% ipython --no-banner

In [1]: import numpy as np

In [2]: np.set_printoptions(suppress=True, linewidth=140)

In [3]: def tidy(a):
   ...:     return np.round(a, 2) + 0
   ...: 

In [4]: rng = np.random.default_rng(38264)

In [5]: J = np.array([[-2, -2, 1], [2, 1, 1], [0, 0, 1]]) * (rng.random((3, 3)) < 0.3)

In [6]: J
Out[6]: 
array([[-2, -2,  0],
       [ 0,  1,  0],
       [ 0,  0,  0]])

In [7]: left, sigma, vt = np.linalg.svd(J)

In [8]: np.argmax(sigma[:-1] / (sigma[1:] + 1e-6)) + 1
Out[8]: np.int64(2)

In [9]: B = left[:, :2] @ np.diag(sigma[:2]) @ vt[:2]

In [10]: tidy(np.linalg.norm(J - B, 2)), sigma[2]
Out[10]: (np.float64(0.0), np.float64(0.0))

In [11]: np.linalg.matrix_rank(B)
Out[11]: np.int64(2)

In [12]: np.linalg.matrix_rank(J, rtol=0.05)
Out[12]: np.int64(2)

In [13]: tidy(B)
Out[13]: 
array([[-2., -2.,  0.],
       [ 0.,  1.,  0.],
       [ 0.,  0.,  0.]])

In [14]: np.linalg.matrix_rank(J - J[0, 0] * np.eye(3))
Out[14]: np.int64(2)

In [15]: tidy(np.sort(np.linalg.eigvals(J)))
Out[15]: array([-2.,  0.,  1.])

In [16]: arr = np.loadtxt("layer17.csv", delimiter=",")

In [17]: arr
Out[17]: 
array([[ 0.9 , -3.1 , -0.3 ,  0.78,  0.3 , -0.4 ,  0.4 ],
       [ 0.2 , -0.3 , -0.5 ,  4.81, -0.3 , -2.4 ,  1.6 ],
       [ 0.  , -0.7 ,  0.7 ,  2.  , -1.7 , -1.  ,  0.5 ],
       [-1.6 ,  1.2 , -1.  ,  0.6 , -0.3 , -0.3 , -1.  ],
       [-1.  ,  0.1 , -0.7 , -1.84,  0.  ,  0.9 , -0.4 ],
       [ 2.4 , -0.3 ,  0.8 ,  0.17,  0.9 , -0.1 , -0.6 ],
       [ 0.7 , -0.3 ,  0.3 ,  2.2 , -0.2 , -1.1 ,  3.1 ],
       [ 0.8 ,  1.4 ,  1.3 ,  0.02, -0.4 ,  0.  ,  0.4 ],
       [ 1.9 ,  0.4 ,  0.6 , -3.4 , -0.1 ,  1.7 ,  0.5 ],
       [-0.3 ,  0.3 , -1.1 ,  0.8 , -0.2 , -0.4 , -1.2 ],
       [-0.4 , -0.3 ,  0.2 ,  0.61, -1.9 , -0.3 ,  0.5 ],
       [ 0.2 ,  0.  ,  0.4 , -0.41,  2.  ,  0.2 ,  0.9 ],
       [ 1.8 ,  0.9 , -1.1 , -0.42, -1.  ,  0.2 ,  0.8 ],
       [-0.8 ,  0.4 ,  0.3 , -1.19,  0.8 ,  0.6 ,  1.9 ],
       [ 0.3 ,  0.8 , -0.6 ,  3.62, -0.7 , -1.8 , -0.7 ],
       [-0.2 , -0.1 ,  0.8 , -0.62, -0.6 ,  0.3 , -0.9 ],
       [ 0.2 , -0.2 , -1.3 , -0.8 ,  0.  ,  0.4 , -0.1 ],
       [ 0.  , -0.8 ,  0.6 ,  1.02, -1.6 , -0.5 , -0.2 ],
       [-0.1 , -0.8 , -0.3 ,  0.21, -1.2 , -0.1 ,  0.3 ],
       [ 1.2 ,  3.4 , -1.2 , -1.59,  1.  ,  0.8 ,  0.2 ],
       [-0.2 , -0.2 , -2.3 , -2.39, -0.7 ,  1.2 , -0.1 ],
       [ 0.6 , -0.5 ,  0.  , -0.22, -1.4 ,  0.1 ,  1.1 ],
       [-0.9 ,  0.  , -0.5 , -0.57, -1.  ,  0.3 ,  1.3 ],
       [-0.5 ,  0.4 ,  1.3 ,  1.38,  0.9 , -0.7 , -0.5 ],
       [-0.5 , -0.5 , -0.6 , -3.02, -0.3 ,  1.5 ,  1.4 ]])

In [18]: cen = (arr - arr.mean(axis=0)) / arr.std(axis=0)

In [19]: tidy(cen.std(axis=0))
Out[19]: array([1., 1., 1., 1., 1., 1., 1.])

In [20]: c = np.linalg.lstsq(np.delete(cen, 5, axis=1), cen[:, 5])[0]

In [21]: tidy(1 - np.var(cen[:, 5] - np.delete(cen, 5, axis=1) @ c))
Out[21]: np.float64(1.0)

In [22]: tidy(c)
Out[22]: array([ 0.,  0.,  0., -1.,  0.,  0.])

In [23]: d = np.linalg.norm(arr[:, None] - arr[None], axis=-1)

In [24]: d[6].round(6).argsort(kind="stable")[:4]
Out[24]: array([ 6,  2,  1, 21])

In [25]: (d + 1e9 * np.eye(25)).round(6).argmin(axis=1)
Out[25]: array([18, 14, 17,  9, 16,  7,  2, 15, 24,  3, 18, 13, 21, 11,  1, 18,  4, 10, 10, 12,  4, 18, 21,  7,  4])

In [26]: d.shape
Out[26]: (25, 25)

In [27]: K = np.load("x.npy")

In [28]: K
Out[28]: 
array([[ 1,  0,  0,  0,  0,  0,  0,  0,  0],
       [-3,  1,  0,  0,  0,  0,  0,  0,  0],
       [ 1, -7,  1,  0,  0,  0,  0,  0,  0],
       [ 7, -5,  4,  1,  0,  0,  0,  0,  0],
       [-5,  0, -8, -1,  1,  0,  0,  0,  0],
       [ 1,  8,  0, -5, -3,  1,  0,  0,  0],
       [-8,  7,  4, -2, -2,  0,  1,  0,  0],
       [ 9, -6,  1,  8, -7, -2,  0,  1,  0],
       [-1, -6,  3,  0,  4, -9, -3,  7,  1]])

In [29]: w1 = np.array([[1, -2, 0, -1, 1],
    ...:     [1, -2, 3, -1, -1],
    ...:     [3, 3, 3, -3, 0],
    ...:     [-3, -3, 3, -2, -1],
    ...:     [0, 2, -2, 3, -2],
    ...:     [1, -2, 2, 3, -1],
    ...:     [-2, 0, -3, -1, 2],
    ...:     [-2, 3, -2, -2, 2],
    ...:     [2, -1, 2, -2, -3]])

In [30]: c = np.array([2, 3, 0, -3, 1])

In [31]: hid = np.maximum(K @ w1 + c, 0)

In [32]: hid
Out[32]: 
array([[ 3,  1,  0,  0,  2],
       [ 0,  7,  3,  0,  0],
       [ 0, 18,  0,  0,  9],
       [13,  8,  0,  0, 12],
       [ 0,  0,  0, 31,  0],
       [27,  0, 17,  0,  4],
       [17, 19, 28,  0,  0],
       [ 0,  0, 17,  0, 26],
       [ 0, 72,  0,  0, 12]])

In [33]: tidy((hid > 0).mean(axis=0))
Out[33]: array([0.44, 0.67, 0.44, 0.11, 0.67])

In [34]: (hid > 0).astype(int)
Out[34]: 
array([[1, 1, 0, 0, 1],
       [0, 1, 1, 0, 0],
       [0, 1, 0, 0, 1],
       [1, 1, 0, 0, 1],
       [0, 0, 0, 1, 0],
       [1, 0, 1, 0, 1],
       [1, 1, 1, 0, 0],
       [0, 0, 1, 0, 1],
       [0, 1, 0, 0, 1]])

In [35]: basis = np.array([[0, 0], [3, 1], [2, 1], [1, 0], [3, 2]])

In [36]: (hid @ basis).round(6).argmax(axis=1)
Out[36]: array([0, 0, 0, 0, 0, 0, 0, 0, 0])
